In [1]: import numpy as np

In [2]: np.set_printoptions(precision=3, suppress=True, linewidth=100, floatmode="fixed")

In [3]: M = np.array([[0, 0, 1, 0, 0, 1],
   ...:     [0, 0, 0, 1, 0, 1],
   ...:     [1, 0, 0, 0, 1, 1],
   ...:     [0, 1, 0, 0, 0, 0],
   ...:     [0, 0, 1, 0, 0, 1],
   ...:     [1, 1, 1, 0, 1, 0]])

In [4]: print(np.abs(np.diag(np.linalg.qr(M)[1])) > 1e-9)
[ True  True  True  True False  True]

In [5]: print(np.unique(M.round(6), axis=0).shape)
(5, 6)

In [6]: np.round(M @ np.linalg.pinv(M) @ M, 3) + 0
Out[6]: 
array([[0.000, 0.000, 1.000, 0.000, 0.000, 1.000],
       [0.000, 0.000, 0.000, 1.000, 0.000, 1.000],
       [1.000, 0.000, 0.000, 0.000, 1.000, 1.000],
       [0.000, 1.000, 0.000, 0.000, 0.000, 0.000],
       [0.000, 0.000, 1.000, 0.000, 0.000, 1.000],
       [1.000, 1.000, 1.000, 0.000, 1.000, 0.000]])

In [7]: A = np.load("x.npy")

In [8]: print(A)
[[-1  0  0  0]
 [ 0 -8  7  9]
 [ 0  3  1  5]
 [ 0  0 -6 -7]]

In [9]: # 2 blocks once reordered

In [10]: u = np.array([0, 3, 3])

In [11]: np.correlate(A[0], A[3], "full")
Out[11]: array([7, 6, 0, 0, 0, 0, 0])

In [12]: x = np.array([2, 0, 2, 1])

In [13]: np.linalg.norm(A @ x) <= np.linalg.norm(A, 2) * np.linalg.norm(x) + 1e-9
Out[13]: np.True_

In [14]: np.sign((A @ x).round(6))
Out[14]: array([-1,  1,  1, -1])

In [15]: print(A @ x)
[ -2  23   7 -19]

In [16]: A @ np.ones(4)
Out[16]: array([ -1.000,   8.000,   9.000, -13.000])

In [17]: Q, R = np.linalg.qr(A)

In [18]: np.allclose(R.T @ R, A.T @ A)
Out[18]: True

In [19]: R
Out[19]: 
array([[-1.000,  0.000,  0.000,  0.000],
       [ 0.000,  8.544, -6.203, -6.671],
       [ 0.000,  0.000, -6.894, -9.954],
       [ 0.000,  0.000,  0.000,  3.379]])

In [20]: np.trace(Q @ Q.T)
Out[20]: np.float64(4.0)

In [21]: np.round(Q.T @ Q, 3) + 0
Out[21]: 
array([[1.000, 0.000, 0.000, 0.000],
       [0.000, 1.000, 0.000, 0.000],
       [0.000, 0.000, 1.000, 0.000],
       [0.000, 0.000, 0.000, 1.000]])

In [22]: R.mean(axis=0)
Out[22]: array([-0.250,  2.136, -3.274, -3.312])

In [23]: R.sum(axis=1)
Out[23]: array([ -1.000,  -4.331, -16.847,   3.379])

In [24]: round(float(np.abs(R).max()), 3)
Out[24]: 9.954

In [25]: round(float(np.linalg.norm(R)), 3)
Out[25]: 17.748

In [26]: np.linalg.svd(R, compute_uv=False)
Out[26]: array([16.331,  6.628,  1.839,  1.000])

In [27]: np.unravel_index(np.abs(R).argmax(), R.shape)
Out[27]: (np.int64(2), np.int64(3))
